In [1]: import numpy as np

In [2]: import numpy.linalg as la

In [3]: np.set_printoptions(suppress=True, linewidth=140)

In [4]: def rnd(a):
   ...:     return np.round(a, 3) + 0
   ...: 

In [5]: m1 = np.array([[-3, -2, -1], [0, 1, 2], [3, 4, 5]])

In [6]: # rows and columns are dependent

In [7]: P = np.triu(np.array([[4, 5, -2], [4, 0, 4], [-5, 0, 0]]), 1) + np.eye(3)

In [8]: A2 = P @ m1 @ la.inv(P)

In [9]: la.matrix_rank(A2)
Out[9]: np.int64(2)

In [10]: np.trace(A2), np.trace(m1)
Out[10]: (np.float64(3.0), np.int64(3))

In [11]: rnd(la.det(A2))
Out[11]: np.float64(0.0)

In [12]: r = la.matrix_rank(m1)

In [13]: r
Out[13]: np.int64(2)

In [14]: null = la.svd(m1)[2][r:].T

In [15]: [int(la.matrix_rank(m1[:i])) for i in range(1, len(m1) + 1)]
Out[15]: [1, 2, 2]

In [16]: np.allclose(m1 @ null, 0)
Out[16]: True

In [17]: [int(la.matrix_rank(m1[:, :j + 1])) for j in range(3)]
Out[17]: [1, 2, 2]

In [18]: la.matrix_rank(m1.T @ m1), la.matrix_rank(m1 @ m1.T)
Out[18]: (np.int64(2), np.int64(2))

In [19]: r0 = np.array([-2, 1, 2])

In [20]: np.array([np.convolve(row, r0, "same") for row in m1])
Out[20]: 
array([[ 1, -6, -5],
       [-2, -3,  4],
       [-5,  0, 13]])

In [21]: np.cross(m1[2, :3], m1[0, :3])
Out[21]: array([  6, -12,   6])

In [22]: np.convolve(m1[2], r0)
Out[22]: array([-6, -5,  0, 13, 10])

In [23]: A = np.load("layer10.npy")

In [24]: rnd(A)
Out[24]: 
array([[0.333, 0.333, 0.333],
       [0.333, 0.667, 0.   ],
       [0.333, 0.222, 0.444]])

In [25]: rnd(la.norm(A, 2) / la.norm(A))
Out[25]: np.float64(0.914)

In [26]: [round(float(x), 3) for x in la.svd(A, compute_uv=False)[:3]]
Out[26]: [1.021, 0.453, 0.0]

In [27]: np.argsort(-la.norm(A, axis=0).round(6), kind="stable")[:3]
Out[27]: array([1, 0, 2])

In [28]: la.cond(A) > 100
Out[28]: np.True_

In [29]: rnd(np.sort(np.abs(la.eigvals(A)))[::-1])
Out[29]: array([1.   , 0.444, 0.   ])

In [30]: rnd(A @ np.ones(3))
Out[30]: array([1., 1., 1.])

In [31]: A.sum(axis=1)
Out[31]: array([1., 1., 1.])

In [32]: pr = np.eye(3)[0]

In [33]: for _ in range(5):
    ...:     pr = pr @ A
    ...:     print(pr.round(3))
    ...: 
[0.333 0.333 0.333]
[0.333 0.407 0.259]
[0.333 0.44  0.226]
[0.333 0.455 0.212]
[0.333 0.461 0.205]

In [34]: rnd(la.det(A[::-1]))
Out[34]: np.float64(0.0)

In [35]: rnd(la.det(A.T))
Out[35]: np.float64(0.0)

In [36]: rnd(la.eigvals(A).sum().real)
Out[36]: np.float64(1.444)

In [37]: rnd(np.einsum("ii->", A))
Out[37]: np.float64(1.444)

In [38]: rnd(np.poly(A))
Out[38]: array([ 1.   , -1.444,  0.444,  0.   ])

In [39]: la.lstsq(A[:-1].T, A[-1])[2]
Out[39]: np.int32(2)

In [40]: M = np.loadtxt("m.csv", delimiter=",")

In [41]: M
Out[41]: 
array([[ 23.825, -15.524,  36.36 ],
       [ 19.982, -11.651,  28.22 ],
       [ 18.078,  -9.775,  24.248],
       [ 16.747,  -8.487,  21.506],
       [  5.864,   0.203,   1.987],
       [  3.331,   0.747,  -0.067],
       [  2.34 ,   0.623,  -0.261],
       [  1.975,   0.541,  -0.26 ],
       [  1.469,   0.407,  -0.216],
       [ -1.307,  -0.265,   0.078],
       [ -2.591,  -0.391,  -0.044],
       [ -2.826,  -0.401,  -0.087],
       [ -5.069,  -0.303,  -0.807],
       [ -5.2  ,  -0.288,  -0.864],
       [ -8.862,   0.443,  -2.975],
       [-14.051,   2.196,  -7.175],
       [-18.647,   4.186, -11.641],
       [-19.536,   4.605, -12.564],
       [-27.444,   8.694, -21.403],
       [-38.911,  15.427, -35.624]])

In [42]: r0, v = M[1], M[4]

In [43]: rnd(r0 @ v)
Out[43]: np.float64(170.882)

In [44]: pr = (r0 @ v) / (r0 @ r0) * r0

In [45]: (v - pr) @ r0
Out[45]: np.float64(0.0)

In [46]: rnd(pr)
Out[46]: array([ 2.565, -1.495,  3.622])

In [47]: rnd(v - pr)
Out[47]: array([ 3.299,  1.698, -1.635])

In [48]: Q, Rm = la.qr(M)

In [49]: rnd(Rm)
Out[49]: 
array([[-70.519,  27.664, -68.219],
       [  0.   ,  11.761, -24.177],
       [  0.   ,   0.   ,  -4.105]])

In [50]: rnd(np.abs(np.diag(Rm)))
Out[50]: array([70.519, 11.761,  4.105])

In [51]: rnd(abs(Rm[0, 0])), rnd(la.norm(M[:, 0]))
Out[51]: (np.float64(70.519), np.float64(70.519))

In [52]: rnd(Q @ Rm)
Out[52]: 
array([[ 23.825, -15.524,  36.36 ],
       [ 19.982, -11.651,  28.22 ],
       [ 18.078,  -9.775,  24.248],
       [ 16.747,  -8.487,  21.506],
       [  5.864,   0.203,   1.987],
       [  3.331,   0.747,  -0.067],
       [  2.34 ,   0.623,  -0.261],
       [  1.975,   0.541,  -0.26 ],
       [  1.469,   0.407,  -0.216],
       [ -1.307,  -0.265,   0.078],
       [ -2.591,  -0.391,  -0.044],
       [ -2.826,  -0.401,  -0.087],
       [ -5.069,  -0.303,  -0.807],
       [ -5.2  ,  -0.288,  -0.864],
       [ -8.862,   0.443,  -2.975],
       [-14.051,   2.196,  -7.175],
       [-18.647,   4.186, -11.641],
       [-19.536,   4.605, -12.564],
       [-27.444,   8.694, -21.403],
       [-38.911,  15.427, -35.624]])

In [53]: rnd(np.trace(Q @ Q.T))
Out[53]: np.float64(3.0)

In [54]: np.allclose(Rm.T @ Rm, M.T @ M)
Out[54]: True

In [55]: rnd(Q.T @ Q)
Out[55]: 
array([[1., 0., 0.],
       [0., 1., 0.],
       [0., 0., 1.]])

In [56]: P = M @ la.solve(M.T @ M, M.T)

In [57]: rnd(la.eigvalsh(P))
Out[57]: array([0., 0., 0., 0., 0., 0., 0., 0., 0., 0., 0., 0., 0., 0., 0., 0., 0., 1., 1., 1.])

In [58]: data = np.array([[3, 0, 1, -2], [-2, -1, 0, 2], [4, -5, -3, 1], [1, -4, 1, 0]])

In [59]: data
Out[59]: 
array([[ 3,  0,  1, -2],
       [-2, -1,  0,  2],
       [ 4, -5, -3,  1],
       [ 1, -4,  1,  0]])

In [60]: rnd(la.norm(A, axis=1))
Out[60]: array([0.577, 0.745, 0.598])

In [61]: rnd(la.norm(A[2] - A[1]))
Out[61]: np.float64(0.629)

In [62]: rnd(la.norm(A) ** 2 / la.norm(A, 2) ** 2)
Out[62]: np.float64(1.197)

In [63]: rnd(la.norm(A[2], 1)), rnd(la.norm(A[2], np.inf))
Out[63]: (np.float64(1.0), np.float64(0.444))

In [64]: rnd(la.norm(A, 2))
Out[64]: np.float64(1.021)

In [65]: rng = np.random.default_rng(963803)

In [66]: idx = rng.permutation(4)

In [67]: idx
Out[67]: array([2, 0, 3, 1])

In [68]: A2 = data[idx][:, idx]

In [69]: np.allclose(A2, data)
Out[69]: False

In [70]: np.diag(A2)
Out[70]: array([-3,  3,  0, -1])

In [71]: rnd(np.sort(np.abs(la.eigvals(A2))))
Out[71]: array([2.   , 2.449, 2.449, 4.   ])

In [72]: A2
Out[72]: 
array([[-3,  4,  1, -5],
       [ 1,  3, -2,  0],
       [ 1,  1,  0, -4],
       [ 0, -2,  2, -1]])

In [73]: feats = np.load("run10.npy")

In [74]: feats
Out[74]: 
array([[13, -4,  5,  9],
       [-7,  7, -6, -7],
       [ 6, -5, -3,  4],
       [ 2, -4, -2,  3]])

In [75]: (feats + feats.T) / 2
Out[75]: 
array([[13. , -5.5,  5.5,  5.5],
       [-5.5,  7. , -5.5, -5.5],
       [ 5.5, -5.5, -3. ,  1. ],
       [ 5.5, -5.5,  1. ,  3. ]])

In [76]: np.allclose(feats @ feats.T, feats.T @ feats)
Out[76]: False

In [77]: np.allclose(feats, feats.T)
Out[77]: False

In [78]: feats @ feats
Out[78]: 
array([[ 245, -141,   56,  192],
       [-190,  135,  -45, -157],
       [ 103,  -60,   61,   89],
       [  48,  -38,   34,   47]])

In [79]: (feats - feats.T) / 2
Out[79]: 
array([[ 0. ,  1.5, -0.5,  3.5],
       [-1.5,  0. , -0.5, -1.5],
       [ 0.5,  0.5,  0. ,  3. ],
       [-3.5,  1.5, -3. ,  0. ]])

In [80]: rnd(np.sort(np.abs(la.eigvals(feats))))
Out[80]: array([ 1.112,  3.979,  5.958, 20.867])

In [81]: arr = np.loadtxt("w.csv", delimiter=",")

In [82]: arr
Out[82]: 
array([[ 0., -2., -5.,  1., -1.],
       [ 0.,  0.,  1., -2.,  4.],
       [ 0.,  0.,  0.,  5., -5.],
       [ 0.,  0.,  0.,  0., -3.],
       [ 0.,  0.,  0.,  0.,  0.]])

In [83]: Uu, sv, vt = la.svd(arr, full_matrices=False)

In [84]: np.allclose(Uu * sv @ vt, arr)
Out[84]: True

In [85]: rnd(sv)
Out[85]: array([8.881, 5.207, 2.219, 0.292, 0.   ])

In [86]: rnd(Uu.T @ Uu)
Out[86]: 
array([[1., 0., 0., 0., 0.],
       [0., 1., 0., 0., 0.],
       [0., 0., 1., 0., 0.],
       [0., 0., 0., 1., 0.],
       [0., 0., 0., 0., 1.]])

In [87]: rnd(np.sqrt((sv ** 2).sum())), rnd(la.norm(arr))
Out[87]: (np.float64(10.536), np.float64(10.536))

In [88]: Uu.shape, sv.shape, vt.shape
Out[88]: ((5, 5), (5,), (5, 5))

In [89]: rnd(vt @ vt.T)
Out[89]: 
array([[1., 0., 0., 0., 0.],
       [0., 1., 0., 0., 0.],
       [0., 0., 1., 0., 0.],
       [0., 0., 0., 1., 0.],
       [0., 0., 0., 0., 1.]])

In [90]: la.matrix_rank(arr, rtol=0.1)
Out[90]: np.int64(3)

In [91]: [round(float(x), 3) for x in la.svd(arr, compute_uv=False)[:3]]
Out[91]: [8.881, 5.207, 2.219]

In [92]: Uu, sv, vt = la.svd(arr)

In [93]: np.argmax(sv[:-1] / (sv[1:] + 1e-6)) + 1
Out[93]: np.int64(4)

In [94]: A2 = Uu[:, :4] @ np.diag(sv[:4]) @ vt[:4]

In [95]: rnd(A2)
Out[95]: 
array([[ 0., -2., -5.,  1., -1.],
       [ 0.,  0.,  1., -2.,  4.],
       [ 0.,  0.,  0.,  5., -5.],
       [ 0.,  0.,  0.,  0., -3.],
       [ 0.,  0.,  0.,  0.,  0.]])

In [96]: rnd(np.abs(arr - A2).max())
Out[96]: np.float64(0.0)

In [97]: la.matrix_rank(arr, rtol=0.05)
Out[97]: np.int64(3)

In [98]: la.matrix_rank(A2)
Out[98]: np.int64(4)

In [99]: blk = np.stack([arr, -3 * arr, arr[::-1]])

In [100]: np.einsum("bij,cij->bc", blk, blk)
Out[100]: 
array([[ 111., -333.,   26.],
       [-333.,  999.,  -78.],
       [  26.,  -78.,  111.]])

In [101]: rnd(la.norm(blk, axis=(1, 2)))
Out[101]: array([10.536, 31.607, 10.536])

In [102]: blk.shape
Out[102]: (3, 5, 5)

In [103]: (blk @ arr.T).shape
Out[103]: (3, 5, 5)

In [104]: blk.sum(axis=0)
Out[104]: 
array([[  0.,   4.,  10.,  -2.,   2.],
       [  0.,   0.,  -2.,   4., -11.],
       [  0.,   0.,   0.,  -5.,   5.],
       [  0.,   0.,   1.,  -2.,  10.],
       [  0.,  -2.,  -5.,   1.,  -1.]])

In [105]: F = np.loadtxt("x.csv", delimiter=",")

In [106]: F
Out[106]: 
array([[ 0., -1.,  0.],
       [ 1.,  0., -3.],
       [ 0.,  3.,  0.]])

In [107]: rnd(F @ la.pinv(F) @ F)
Out[107]: 
array([[ 0., -1.,  0.],
       [ 1.,  0., -3.],
       [ 0.,  3.,  0.]])

In [108]: rnd(np.trace(la.pinv(F) @ F))
Out[108]: np.float64(2.0)
